% ipython --no-banner

In [1]: import numpy as np

In [2]: import numpy.linalg as la

In [3]: np.set_printoptions(precision=2, suppress=True, linewidth=120, sign=" ")

In [4]: rd = lambda a: np.round(a, 2) + 0

In [5]: J = 5 * np.eye(4) + np.ones((4, 4))

In [6]: J
Out[6]: 
array([[ 6.,  1.,  1.,  1.],
       [ 1.,  6.,  1.,  1.],
       [ 1.,  1.,  6.,  1.],
       [ 1.,  1.,  1.,  6.]])

In [7]: vals, evecs = la.eigh(J)

In [8]: x = np.array([2, -2, 2, -2])

In [9]: rd(evecs * np.abs(vals) @ evecs.T)
Out[9]: 
array([[ 6.,  1.,  1.,  1.],
       [ 1.,  6.,  1.,  1.],
       [ 1.,  1.,  6.,  1.],
       [ 1.,  1.,  1.,  6.]])

In [10]: rd(evecs * np.maximum(vals, 0) @ evecs.T)
Out[10]: 
array([[ 6.,  1.,  1.,  1.],
       [ 1.,  6.,  1.,  1.],
       [ 1.,  1.,  6.,  1.],
       [ 1.,  1.,  1.,  6.]])

In [11]: x @ J @ x / (x @ x), rd(vals[0]), rd(vals[-1])
Out[11]: (np.float64(5.0), np.float64(5.0), np.float64(9.0))

In [12]: rd(evecs * np.sqrt(vals) @ evecs.T)
Out[12]: 
array([[ 2.43,  0.19,  0.19,  0.19],
       [ 0.19,  2.43,  0.19,  0.19],
       [ 0.19,  0.19,  2.43,  0.19],
       [ 0.19,  0.19,  0.19,  2.43]])

In [13]: np.abs(J).sum(axis=1).max(), rd(np.abs(vals).max())
Out[13]: (np.float64(9.0), np.float64(9.0))

In [14]: rd(la.eigvalsh(J[1:, 1:]))
Out[14]: array([ 5.,  5.,  8.])

In [15]: x @ J @ x
Out[15]: np.float64(80.0)

In [16]: A = np.loadtxt("data.csv", delimiter=",")

In [17]: A
Out[17]: 
array([[ 0.75,  0.25,  0.  ],
       [ 0.17,  0.5 ,  0.33],
       [ 0.17,  0.33,  0.5 ]])

In [18]: # a transition matrix

In [19]: hat = np.triu(np.array([[-3, 3, 0], [-3, 0, 2], [2, 2, -1]]), 1) + np.eye(3)

In [20]: Y = hat @ A @ la.inv(hat)

In [21]: la.matrix_rank(Y)
Out[21]: np.int64(3)

In [22]: np.trace(Y), np.trace(A)
Out[22]: (np.float64(1.75), np.float64(1.75))

In [23]: rd(np.poly(Y))
Out[23]: array([ 1.  , -1.75,  0.85, -0.1 ])
